$ python3 -q
>>> import numpy as np
>>> import numpy.linalg as la
>>> np.set_printoptions(precision=2, suppress=True, linewidth=160, sign=" ")
>>> mat = np.load("data.npy")
>>> print(mat)
[[ 1.1   0.8  -0.4  -0.2  -0.1 ]
 [-0.9   1.1   0.5   1.6   0.5 ]
 [-0.63  1.06  0.55  1.68  0.67]
 [-0.7   2.   -0.9  -0.4   1.6 ]
 [-0.1   0.3   0.2  -0.4  -1.  ]]
>>> blk = np.stack([mat, 5 * mat, mat[::-1]])
>>> print(la.norm(blk, axis=(1, 2)))
[  4.64  23.21   4.64]
>>> print(np.einsum("bij,cij->bc", blk, blk))
[[  21.55  107.77   10.63]
 [ 107.77  538.86   53.17]
 [  10.63   53.17   21.55]]
>>> print(np.allclose(mat @ mat.T, mat.T @ mat))
False
>>> print((mat - mat.T) / 2)
[[ 0.    0.85  0.11  0.25  0.  ]
 [-0.85  0.   -0.28 -0.2   0.1 ]
 [-0.11  0.28  0.    1.29  0.24]
 [-0.25  0.2  -1.29  0.    1.  ]
 [ 0.   -0.1  -0.24 -1.    0.  ]]
>>> print(np.trace(mat))
1.35
>>> print(np.round(np.abs(la.eigvals(mat)).max(), 2))
2.08
>>> X = np.load("dump.npy")
>>> print(X)
[[ -5.59   3.98   0.63   1.6 ]
 [ 12.16   5.44  -9.94  20.13]
 [ 12.7    3.39  -9.84  24.25]
 [  7.11  17.72  -3.31  -8.09]
 [ 12.     4.18 -10.7   20.56]
 [  6.89  16.67  -1.47  -8.87]
 [ 11.69   2.02 -10.51  20.94]
 [ -6.39   5.57  -0.28  -0.45]
 [ -5.82   6.07   0.15   1.33]
 [  6.78  18.07  -2.8   -7.93]
 [  6.73  18.41  -0.84 -10.88]
 [  5.82  16.66  -3.08 -10.5 ]
 [ -4.63   5.17  -0.53  -0.54]
 [ 13.13   4.1  -10.25  20.96]]
>>> hat = np.triu(np.array([[-8, -2, 4, 9, 0],
...     [6, 6, 0, 5, -2],
...     [-3, 6, 5, -6, 4],
...     [-5, -7, -5, -4, -8],
...     [-7, 8, -5, 8, 8]]), 1) + np.eye(5)
>>> B = hat @ mat @ la.inv(hat)
>>> print(round(float(la.det(B)), 2))
0.93
>>> print(np.round(np.trace(B), 2), np.trace(mat))
1.35 1.35
>>> print(la.matrix_rank(B))
5
>>> print(np.poly(B))
[ 1.   -1.35 -2.57 -0.45  5.97 -0.93]
>>> x = np.array([0, 2, 0, 2])
>>> target = X @ x
>>> print(np.round(la.solve(X.T @ X, X.T @ target), 2) + 0)
[ 0.  2.  0.  2.]
>>> rng = np.random.default_rng(355)
>>> target = target + 0.02 * rng.normal(size=14)
>>> print(target)
[ 11.14  51.13  55.3   19.27  49.5   15.62  45.9   10.24  14.76  20.28  15.05  12.34   9.27  50.09]
>>> coef, *_ = la.lstsq(X, target)
>>> print([round(float(la.norm(la.solve(X.T @ X + lam * np.eye(4), X.T @ target))), 2) for lam in (0, 1, 10, 100)])
[2.83, 2.79, 2.64, 2.3]
>>> print(coef.round(2) + 0)
[ 0.    2.   -0.01  2.  ]
>>> print(coef.round())
[ 0.  2. -0.  2.]
>>> D = la.norm(X[:, None] - X[None], axis=-1)
>>> print(D[8].round(6).argsort(kind="stable")[:4])
[  8   7   0  12]
>>> print((D + 1e9 * np.eye(14)).round(6).argmin(axis=1))
[  8   4  13   9  13   9   4  12   7   3   5   5   7   4]
>>> print(np.unravel_index(D.round(6).argmax(), D.shape))
(np.int64(2), np.int64(10))
>>> print(D[:5, :5])
[[  0.    27.79  30.94  21.44  28.24]
 [ 27.79   0.     4.63  31.88   1.54]
 [ 30.94   4.63   0.    36.4    3.93]
 [ 21.44  31.88  36.4    0.    32.9 ]
 [ 28.24   1.54   3.93  32.9    0.  ]]
>>> cen = (X - X.mean(axis=0)) / X.std(axis=0)
>>> print(np.argwhere(np.abs(cen) > 2))
[]
>>> print(cen.std(axis=0))
[ 1.  1.  1.  1.]
>>> coef = la.lstsq(np.delete(cen, 1, axis=1), cen[:, 1])[0]
>>> print(round(float(1 - np.var(cen[:, 1] - np.delete(cen, 1, axis=1) @ coef)), 2))
0.98
>>> print(coef)
[ 0.73  0.16 -1.05]
>>> E = np.loadtxt("x.csv", delimiter=",")
>>> print(E)
[[ 0.8  -0.06 -0.29  0.06 -0.5  -0.12]
 [ 0.15  0.93  0.2  -0.14 -0.05  0.22]
 [-0.45 -0.01  0.22 -0.13 -0.84 -0.13]
 [-0.25  0.35 -0.46  0.49  0.03 -0.6 ]
 [ 0.25 -0.04  0.75  0.15  0.13 -0.58]
 [ 0.    0.05 -0.22 -0.83  0.15 -0.48]]
>>> Q, R = la.qr(E)
>>> print(Q @ R)
[[ 0.8  -0.06 -0.29  0.06 -0.5  -0.12]
 [ 0.15  0.93  0.2  -0.14 -0.05  0.22]
 [-0.45 -0.01  0.22 -0.13 -0.84 -0.13]
 [-0.25  0.35 -0.46  0.49  0.03 -0.6 ]
 [ 0.25 -0.04  0.75  0.15  0.13 -0.58]
 [ 0.    0.05 -0.22 -0.83  0.15 -0.48]]
>>> print(Q.shape, R.shape)
(6, 6) (6, 6)
>>> print(np.round(Q.T @ Q, 2) + 0)
[[ 1.  0.  0.  0.  0.  0.]
 [ 0.  1.  0.  0.  0.  0.]
 [ 0.  0.  1.  0.  0.  0.]
 [ 0.  0.  0.  1.  0.  0.]
 [ 0.  0.  0.  0.  1.  0.]
 [ 0.  0.  0.  0.  0.  1.]]
>>> print(R.round(2) + 0)
[[-1.  0.  0.  0.  0.  0.]
 [ 0. -1.  0.  0.  0.  0.]
 [ 0.  0. -1.  0.  0.  0.]
 [ 0.  0.  0. -1.  0.  0.]
 [ 0.  0.  0.  0. -1.  0.]
 [ 0.  0.  0.  0.  0. -1.]]
>>> print(Q)
[[-0.8   0.06  0.29 -0.06  0.5   0.12]
 [-0.15 -0.93 -0.2   0.14  0.05 -0.22]
 [ 0.45  0.01 -0.22  0.13  0.84  0.13]
 [ 0.25 -0.35  0.46 -0.49 -0.03  0.6 ]
 [-0.25  0.04 -0.75 -0.15 -0.13  0.58]
 [-0.   -0.05  0.22  0.83 -0.15  0.48]]
>>> print(round(np.trace(Q @ Q.T), 2))
6.0
>>> print(np.allclose(R.T @ R, E.T @ E))
True
>>> print(abs(R[0, 0]), round(float(la.norm(E[:, 0])), 2))
1.0 1.0
>>> print(np.abs(np.diag(R)))
[ 1.  1.  1.  1.  1.  1.]
>>> arr = np.diag(10 * np.array([-2, -1, 0, 2])) + np.array([[3, 5, 0, 4], [4, 1, 5, 1], [3, 1, 5, 3], [4, 2, 3, 1]])
>>> print(arr)
[[-17   5   0   4]
 [  4  -9   5   1]
 [  3   1   5   3]
 [  4   2   3  21]]
>>> ev, evecs = la.eig(arr)
>>> print(ev)
[ 22.2  -19.01   4.76  -7.95]
>>> print(np.sort(la.eigvals(arr @ arr)))
[  22.64   63.19  361.33  492.84]
>>> print(np.sort(la.eigvals(la.inv(arr))))
[-0.13 -0.05  0.05  0.21]
>>> def softmax(z):
...     e = np.exp(z - z.max(axis=-1, keepdims=True))
...     return e / e.sum(axis=-1, keepdims=True)
... 
>>> print(np.round(softmax(10 * arr[2]), 2) + 0)
[ 0.  0.  1.  0.]
>>> att = arr @ arr.T / np.sqrt(4)
>>> print(np.round(softmax(att + np.triu(np.full(att.shape, -np.inf), 1)), 2) + 0)
[[ 1.  0.  0.  0.]
 [ 0.  1.  0.  0.]
 [ 0.  0.  1.  0.]
 [ 0.  0.  0.  1.]]
>>> print(softmax(att).round(6).argmax(axis=1))
[ 0  1  3  3]
>>> B = arr + rng.integers(-2, 3, (4, 2)) @ rng.integers(-2, 3, (2, 4))
>>> print(B)
[[-16   4   2   8]
 [  6 -11   9   6]
 [  3   1   5   2]
 [  6   0   7  25]]
>>> print(B - arr)
[[ 1 -1  2  4]
 [ 2 -2  4  5]
 [ 0  0  0 -1]
 [ 2 -2  4  4]]
>>> print(np.abs(B - arr).sum(axis=1))
[  8  13   1  12]
>>> B = np.array([[-3], [-1], [-1], [-2], [-3]])
>>> basis = np.array([[5, 3, 0, -9]])
>>> M = B @ basis + 0.05 * rng.normal(size=(5, 4))
>>> print(M)
[[-15.08  -8.97   0.01  27.04]
 [ -5.01  -2.9    0.09   9.05]
 [ -5.05  -3.     0.11   9.01]
 [ -9.99  -5.97   0.07  17.9 ]
 [-15.02  -9.04   0.06  27.02]]
>>> print(M.ravel(order="F"))
[-15.08  -5.01  -5.05  -9.99 -15.02  -8.97  -2.9   -3.    -5.97  -9.04   0.01   0.09   0.11   0.07   0.06  27.04   9.05   9.01  17.9   27.02]
>>> print(M.reshape(-1, 2))
[[-15.08  -8.97]
 [  0.01  27.04]
 [ -5.01  -2.9 ]
 [  0.09   9.05]
 [ -5.05  -3.  ]
 [  0.11   9.01]
 [ -9.99  -5.97]
 [  0.07  17.9 ]
 [-15.02  -9.04]
 [  0.06  27.02]]
>>> print(M.reshape(2, -1))
[[-15.08  -8.97   0.01  27.04  -5.01  -2.9    0.09   9.05  -5.05  -3.  ]
 [  0.11   9.01  -9.99  -5.97   0.07  17.9  -15.02  -9.04   0.06  27.02]]
>>> blk = M.reshape(5, 2, -1)
>>> print(np.einsum("ihd,jhd->hij", blk, blk).shape)
(2, 5, 5)
>>> print(blk.transpose(1, 0, 2))
[[[-15.08  -8.97]
  [ -5.01  -2.9 ]
  [ -5.05  -3.  ]
  [ -9.99  -5.97]
  [-15.02  -9.04]]

 [[  0.01  27.04]
  [  0.09   9.05]
  [  0.11   9.01]
  [  0.07  17.9 ]
  [  0.06  27.02]]]
>>> print(blk[:, 0])
[[-15.08  -8.97]
 [ -5.01  -2.9 ]
 [ -5.05  -3.  ]
 [ -9.99  -5.97]
 [-15.02  -9.04]]
>>> print(np.einsum("ihd,ihd->ih", blk, blk))
[[ 307.93  731.06]
 [  33.51   81.83]
 [  34.52   81.17]
 [ 135.49  320.27]
 [ 307.26  729.83]]
>>> print(blk.sum(axis=1))
[[-15.07  18.06]
 [ -4.92   6.14]
 [ -4.94   6.01]
 [ -9.92  11.92]
 [-14.95  17.97]]
>>> print(blk.shape)
(5, 2, 2)
>>> print(np.swapaxes(blk, 1, 2)[2])
[[-5.05  0.11]
 [-3.    9.01]]
>>> hat = M @ la.solve(M.T @ M, M.T)
>>> print(hat @ M[:, 1])
[-8.97 -2.9  -3.   -5.97 -9.04]
>>> print(np.round(la.eigvalsh(hat), 2) + 0)
[ 0.  1.  1.  1.  1.]
>>> U, sigma, Vh = la.svd(M)
>>> print(sigma)
[ 52.56   0.14   0.1    0.05]
>>> print(np.argmax(sigma[:-1] / (sigma[1:] + 1e-6)) + 1)
1
>>> B = U[:, :1] @ np.diag(sigma[:1]) @ Vh[:1]
>>> print(B)
[[-15.06  -9.     0.07  27.04]
 [ -5.02  -3.     0.02   9.01]
 [ -5.03  -3.     0.02   9.02]
 [ -9.98  -5.96   0.05  17.91]
 [-15.05  -8.99   0.07  27.01]]
>>> x = np.array([1, 0, 3, 5])
>>> print(B @ np.eye(4)[1])
[-9.   -3.   -3.   -5.96 -8.99]
>>> print((B @ x).argmax())
0
>>> print(B * x)
[[-15.06  -0.     0.21 135.2 ]
 [ -5.02  -0.     0.07  45.04]
 [ -5.03  -0.     0.07  45.11]
 [ -9.98  -0.     0.14  89.54]
 [-15.05  -0.     0.21 135.07]]
>>> print(la.norm(B @ x) <= la.norm(B, 2) * la.norm(x) + 1e-9)
True
>>> print((B * x).sum(axis=1))
[ 120.34   40.09   40.16   79.7   120.23]
>>> print(B @ x)
[ 120.34   40.09   40.16   79.7   120.23]
>>> x = np.array([-3, 3, -3, 2])
>>> target = M @ x
>>> print(np.round(la.pinv(M) @ M, 2) + 0)
[[ 1.  0.  0.  0.]
 [ 0.  1.  0.  0.]
 [ 0.  0.  1.  0.]
 [ 0.  0.  0.  1.]]
>>> target = target + 0.02 * rng.normal(size=5)
>>> print(target)
[ 72.39  24.16  23.84  47.63  71.74]
>>> coef, *_ = la.lstsq(M, target)
>>> print(coef.round())
[-3.  3. -3.  2.]
>>> print(np.round(M.T @ (target - M @ coef), 2) + 0)
[ 0.  0.  0.  0.]
>>> print([round(float(la.norm(la.solve(M.T @ M + lam * np.eye(4), M.T @ target))), 2) for lam in (0, 1, 10, 100)])
[5.91, 2.24, 2.23, 2.16]
>>> print(round(la.norm(target - M @ coef), 2))
0.01
